$ ipython --no-banner

In [1]: import numpy as np

In [2]: from numpy import linalg as LA

In [3]: np.set_printoptions(suppress=True, linewidth=100)

In [4]: X = np.load("arr.npy")

In [5]: X.round(3)
Out[5]: 
array([[0.008, 0.056, 0.04 , 0.008, 0.008, 0.056],
       [0.056, 0.389, 0.278, 0.056, 0.056, 0.389],
       [0.04 , 0.278, 0.198, 0.04 , 0.04 , 0.278],
       [0.008, 0.056, 0.04 , 0.008, 0.008, 0.056],
       [0.008, 0.056, 0.04 , 0.008, 0.008, 0.056],
       [0.056, 0.389, 0.278, 0.056, 0.056, 0.389]])

In [6]: # column 3 repeats column 0

In [7]: M2 = X / LA.norm(X, axis=1, keepdims=True)

In [8]: cov = M2 @ M2.T

In [9]: np.round(LA.norm(M2, axis=1), 3)
Out[9]: array([1., 1., 1., 1., 1., 1.])

In [10]: (np.abs(cov) > 0.9).astype(int)
Out[10]: 
array([[1, 1, 1, 1, 1, 1],
       [1, 1, 1, 1, 1, 1],
       [1, 1, 1, 1, 1, 1],
       [1, 1, 1, 1, 1, 1],
       [1, 1, 1, 1, 1, 1],
       [1, 1, 1, 1, 1, 1]])

In [11]: cov.round(3)
Out[11]: 
array([[1., 1., 1., 1., 1., 1.],
       [1., 1., 1., 1., 1., 1.],
       [1., 1., 1., 1., 1., 1.],
       [1., 1., 1., 1., 1., 1.],
       [1., 1., 1., 1., 1., 1.],
       [1., 1., 1., 1., 1., 1.]])

In [12]: rng = np.random.default_rng(65)

In [13]: z = rng.permutation(6)

In [14]: z
Out[14]: array([2, 4, 1, 5, 3, 0])

In [15]: M2 = X[z][:, z]

In [16]: np.round(np.diag(M2), 3)
Out[16]: array([0.198, 0.008, 0.389, 0.389, 0.008, 0.008])

In [17]: M2.round(3)
Out[17]: 
array([[0.198, 0.04 , 0.278, 0.278, 0.04 , 0.04 ],
       [0.04 , 0.008, 0.056, 0.056, 0.008, 0.008],
       [0.278, 0.056, 0.389, 0.389, 0.056, 0.056],
       [0.278, 0.056, 0.389, 0.389, 0.056, 0.056],
       [0.04 , 0.008, 0.056, 0.056, 0.008, 0.008],
       [0.04 , 0.008, 0.056, 0.056, 0.008, 0.008]])

In [18]: M = np.load("case4.npy")

In [19]: M
Out[19]: 
array([[ 16,  16, -12, -12,  12,   0, -20, -20,  12],
       [ 16,  16, -12, -12,  12,   0, -20, -20,  12],
       [-12, -12,   9,   9,  -9,   0,  15,  15,  -9],
       [-12, -12,   9,   9,  -9,   0,  15,  15,  -9],
       [ 12,  12,  -9,  -9,   9,   0, -15, -15,   9],
       [  0,   0,   0,   0,   0,   0,   0,   0,   0],
       [-20, -20,  15,  15, -15,   0,  25,  25, -15],
       [-20, -20,  15,  15, -15,   0,  25,  25, -15],
       [ 12,  12,  -9,  -9,   9,   0, -15, -15,   9]])

In [20]: z = rng.permutation(9)

In [21]: z
Out[21]: array([3, 6, 1, 4, 7, 0, 2, 8, 5])

In [22]: M2 = M[z][:, z]

In [23]: round(float(LA.det(M2)), 3), np.round(LA.det(M[z]), 3)
Out[23]: (0.0, np.float64(0.0))

In [24]: np.round(np.sort(np.abs(LA.eigvals(M2))), 3) + 0
Out[24]: array([  0.,   0.,   0.,   0.,   0.,   0.,   0.,   0., 118.])

In [25]: np.allclose(M2, M)
Out[25]: False

In [26]: np.trace(M2)
Out[26]: np.int64(118)

In [27]: round(np.abs(LA.eigvals(M)).max(), 3)
Out[27]: np.float64(118.0)

In [28]: np.round(np.sort(np.abs(LA.eigvals(M))), 3) + 0
Out[28]: array([  0.,   0.,   0.,   0.,   0.,   0.,   0.,   0., 118.])

In [29]: LA.matrix_power(M, 2)
Out[29]: 
array([[ 1888,  1888, -1416, -1416,  1416,     0, -2360, -2360,  1416],
       [ 1888,  1888, -1416, -1416,  1416,     0, -2360, -2360,  1416],
       [-1416, -1416,  1062,  1062, -1062,     0,  1770,  1770, -1062],
       [-1416, -1416,  1062,  1062, -1062,     0,  1770,  1770, -1062],
       [ 1416,  1416, -1062, -1062,  1062,     0, -1770, -1770,  1062],
       [    0,     0,     0,     0,     0,     0,     0,     0,     0],
       [-2360, -2360,  1770,  1770, -1770,     0,  2950,  2950, -1770],
       [-2360, -2360,  1770,  1770, -1770,     0,  2950,  2950, -1770],
       [ 1416,  1416, -1062, -1062,  1062,     0, -1770, -1770,  1062]])

In [30]: (M + M.T) / 2
Out[30]: 
array([[ 16.,  16., -12., -12.,  12.,   0., -20., -20.,  12.],
       [ 16.,  16., -12., -12.,  12.,   0., -20., -20.,  12.],
       [-12., -12.,   9.,   9.,  -9.,   0.,  15.,  15.,  -9.],
       [-12., -12.,   9.,   9.,  -9.,   0.,  15.,  15.,  -9.],
       [ 12.,  12.,  -9.,  -9.,   9.,   0., -15., -15.,   9.],
       [  0.,   0.,   0.,   0.,   0.,   0.,   0.,   0.,   0.],
       [-20., -20.,  15.,  15., -15.,   0.,  25.,  25., -15.],
       [-20., -20.,  15.,  15., -15.,   0.,  25.,  25., -15.],
       [ 12.,  12.,  -9.,  -9.,   9.,   0., -15., -15.,   9.]])

In [31]: M @ M
Out[31]: 
array([[ 1888,  1888, -1416, -1416,  1416,     0, -2360, -2360,  1416],
       [ 1888,  1888, -1416, -1416,  1416,     0, -2360, -2360,  1416],
       [-1416, -1416,  1062,  1062, -1062,     0,  1770,  1770, -1062],
       [-1416, -1416,  1062,  1062, -1062,     0,  1770,  1770, -1062],
       [ 1416,  1416, -1062, -1062,  1062,     0, -1770, -1770,  1062],
       [    0,     0,     0,     0,     0,     0,     0,     0,     0],
       [-2360, -2360,  1770,  1770, -1770,     0,  2950,  2950, -1770],
       [-2360, -2360,  1770,  1770, -1770,     0,  2950,  2950, -1770],
       [ 1416,  1416, -1062, -1062,  1062,     0, -1770, -1770,  1062]])

In [32]: np.allclose(M[:-1].T @ LA.lstsq(M[:-1].T, M[-1])[0], M[-1])
Out[32]: True

In [33]: np.round(M @ LA.pinv(M) @ M, 3)
Out[33]: 
array([[ 16.,  16., -12., -12.,  12.,   0., -20., -20.,  12.],
       [ 16.,  16., -12., -12.,  12.,   0., -20., -20.,  12.],
       [-12., -12.,   9.,   9.,  -9.,   0.,  15.,  15.,  -9.],
       [-12., -12.,   9.,   9.,  -9.,   0.,  15.,  15.,  -9.],
       [ 12.,  12.,  -9.,  -9.,   9.,   0., -15., -15.,   9.],
       [  0.,   0.,   0.,   0.,   0.,   0.,   0.,   0.,   0.],
       [-20., -20.,  15.,  15., -15.,   0.,  25.,  25., -15.],
       [-20., -20.,  15.,  15., -15.,   0.,  25.,  25., -15.],
       [ 12.,  12.,  -9.,  -9.,   9.,   0., -15., -15.,   9.]])

In [34]: M2 = np.array([[3, 1],
    ...:     [1, 2],
    ...:     [1, 3],
    ...:     [3, 1],
    ...:     [3, 2],
    ...:     [1, 2],
    ...:     [1, 1],
    ...:     [3, 2],
    ...:     [2, 0]])

In [35]: np.vstack([M, M2.T]).shape
Out[35]: (11, 9)

In [36]: np.round(LA.det(M), 3)
Out[36]: np.float64(0.0)

In [37]: (LA.matrix_power((M != 0) + (M.T != 0) + np.eye(9), 9) > 0).astype(int)
Out[37]: 
array([[1, 1, 1, 1, 1, 0, 1, 1, 1],
       [1, 1, 1, 1, 1, 0, 1, 1, 1],
       [1, 1, 1, 1, 1, 0, 1, 1, 1],
       [1, 1, 1, 1, 1, 0, 1, 1, 1],
       [1, 1, 1, 1, 1, 0, 1, 1, 1],
       [0, 0, 0, 0, 0, 1, 0, 0, 0],
       [1, 1, 1, 1, 1, 0, 1, 1, 1],
       [1, 1, 1, 1, 1, 0, 1, 1, 1],
       [1, 1, 1, 1, 1, 0, 1, 1, 1]])

In [38]: np.flatnonzero(LA.matrix_power((M != 0) + (M.T != 0) + np.eye(9), 9)[0])
Out[38]: array([0, 1, 2, 3, 4, 6, 7, 8])

In [39]: (M != 0).astype(int)
Out[39]: 
array([[1, 1, 1, 1, 1, 0, 1, 1, 1],
       [1, 1, 1, 1, 1, 0, 1, 1, 1],
       [1, 1, 1, 1, 1, 0, 1, 1, 1],
       [1, 1, 1, 1, 1, 0, 1, 1, 1],
       [1, 1, 1, 1, 1, 0, 1, 1, 1],
       [0, 0, 0, 0, 0, 0, 0, 0, 0],
       [1, 1, 1, 1, 1, 0, 1, 1, 1],
       [1, 1, 1, 1, 1, 0, 1, 1, 1],
       [1, 1, 1, 1, 1, 0, 1, 1, 1]])

In [40]: F = np.load("x.npy")

In [41]: F
Out[41]: 
array([[-1, -1,  0,  2,  1,  0,  2, -2, -1, -2,  1,  2, -2],
       [ 0,  0,  1,  3,  2,  1,  3, -1,  0, -1,  2,  3, -1],
       [-1, -1,  0,  2,  1,  0,  2, -2, -1, -2,  1,  2, -2],
       [-1, -1,  0,  2,  1,  0,  2, -2, -1, -2,  1,  2, -2],
       [-1, -1,  0,  2,  1,  0,  2, -2, -1, -2,  1,  2, -2],
       [-1, -1,  0,  2,  1,  0,  2, -2, -1, -2,  1,  2, -2],
       [ 0,  0,  1,  3,  2,  1,  3, -1,  0, -1,  2,  3, -1],
       [ 2,  2,  3,  5,  4,  3,  5,  1,  2,  1,  4,  5,  1],
       [ 1,  1,  2,  4,  3,  2,  4,  0,  1,  0,  3,  4,  0],
       [ 1,  1,  2,  4,  3,  2,  4,  0,  1,  0,  3,  4,  0],
       [ 0,  0,  1,  3,  2,  1,  3, -1,  0, -1,  2,  3, -1],
       [ 2,  2,  3,  5,  4,  3,  5,  1,  2,  1,  4,  5,  1]])

In [42]: round(LA.norm(F, 2) / LA.norm(F), 3)
Out[42]: np.float64(0.914)

In [43]: LA.matrix_rank(F, rtol=0.1)
Out[43]: np.int64(2)

In [44]: w1 = np.array([[5, -5, -3, 3],
    ...:     [-1, -4, 3, -5],
    ...:     [-2, -2, 4, -5],
    ...:     [1, -4, -5, 2],
    ...:     [5, 4, 3, -5],
    ...:     [-5, 4, 1, 1],
    ...:     [-5, 3, -4, 2],
    ...:     [-1, -2, -4, -5],
    ...:     [-4, 1, -3, 3],
    ...:     [4, -2, 1, -4],
    ...:     [-4, 2, -2, 0],
    ...:     [-2, -4, -4, 2],
    ...:     [-1, 1, 1, 3]])

In [45]: beta = np.array([3, 0, 3, 1])

In [46]: H = np.maximum(F @ w1 + beta, 0)

In [47]: LA.matrix_rank(H)
Out[47]: np.int64(2)

In [48]: H
Out[48]: 
array([[ 0, 10,  0, 19],
       [ 0,  2,  0, 11],
       [ 0, 10,  0, 19],
       [ 0, 10,  0, 19],
       [ 0, 10,  0, 19],
       [ 0, 10,  0, 19],
       [ 0,  2,  0, 11],
       [ 0,  0,  0,  0],
       [ 0,  0,  0,  3],
       [ 0,  0,  0,  3],
       [ 0,  2,  0, 11],
       [ 0,  0,  0,  0]])

In [49]: C = np.array([[0, -1, 2], [1, 1, -1], [1, 1, 1], [0, 0, 2]])

In [50]: (H @ C).round(6).argmax(axis=1)
Out[50]: array([2, 2, 2, 2, 2, 2, 2, 0, 2, 2, 2, 0])

In [51]: rank = LA.matrix_rank(H)

In [52]: rank
Out[52]: np.int64(2)

In [53]: null = LA.svd(H)[2][rank:].T

In [54]: [int(LA.matrix_rank(H[:, :j + 1])) for j in range(4)]
Out[54]: [0, 1, 1, 2]

In [55]: [int(LA.matrix_rank(np.delete(H, i, axis=0))) for i in range(12)]
Out[55]: [2, 2, 2, 2, 2, 2, 2, 2, 2, 2, 2, 2]

In [56]: LA.matrix_rank(H.T @ H), LA.matrix_rank(H @ H.T)
Out[56]: (np.int64(2), np.int64(2))

In [57]: null @ null.T
Out[57]: 
array([[1., 0., 0., 0.],
       [0., 0., 0., 0.],
       [0., 0., 1., 0.],
       [0., 0., 0., 0.]])

In [58]: np.allclose(H @ null, 0)
Out[58]: True

In [59]: data = np.loadtxt("out17.csv", delimiter=",")

In [60]: data
Out[60]: 
array([[ -2.89 ,  -8.914,   1.143,  -0.888],
       [-10.395,  -3.522,   5.163,   3.774],
       [  2.168,   1.938,  -1.99 ,  -3.654],
       [  8.023,  10.515,  -3.47 ,  -5.179],
       [ -4.071,  -1.22 ,   3.464,  -0.944],
       [  7.665,  11.182,  -3.86 ,  -1.489],
       [  2.027,   1.729,  -2.999,  -1.273],
       [  4.453,   4.154,  -2.673,  -5.676],
       [ -7.465,  -8.975,   0.781,   8.469],
       [ -1.717,   4.568,  -1.298,   2.327],
       [ -5.38 ,  -0.731,   1.556,  -1.001],
       [ 11.582,   9.271,  -3.96 ,   1.409],
       [ 10.611,   3.893,  -5.506,  -6.813],
       [  4.254,   9.778,  -1.256,   0.24 ],
       [ -0.415,  -8.838,   1.015,   7.79 ],
       [  3.155,   7.695,   0.163,  -2.739],
       [ -5.883,  -4.227,   1.318,   2.6  ],
       [  5.825,  13.248,  -4.766,  -2.032],
       [ -7.012, -13.174,   3.301,   0.305],
       [  2.098,   5.061,  -0.654,   3.73 ],
       [ 10.155,  10.914,  -3.592,  -2.803],
       [ -6.876,  -6.353,   4.652,   2.904],
       [  3.653,  12.74 ,  -1.777,   5.096],
       [  0.955,   7.522,  -1.243,   0.099],
       [  2.432, -10.528,  -0.639,  -4.669],
       [ -1.879,  -4.201,   0.726,   5.241]])

In [61]: cen = data - data.mean(axis=0)

In [62]: U, sig, Vt = LA.svd(cen, full_matrices=False)

In [63]: np.round(np.abs(Vt[-1]), 3)
Out[63]: array([0.398, 0.013, 0.917, 0.009])

In [64]: np.round(Vt[0] * np.sign(Vt[0, np.abs(Vt[0]).argmax()]), 3)
Out[64]: array([ 0.554,  0.768, -0.249, -0.202])

In [65]: np.abs(Vt[0]).argmax()
Out[65]: np.int64(1)

In [66]: sig.round(3)
Out[66]: array([49.642, 21.108, 14.265,  5.464])
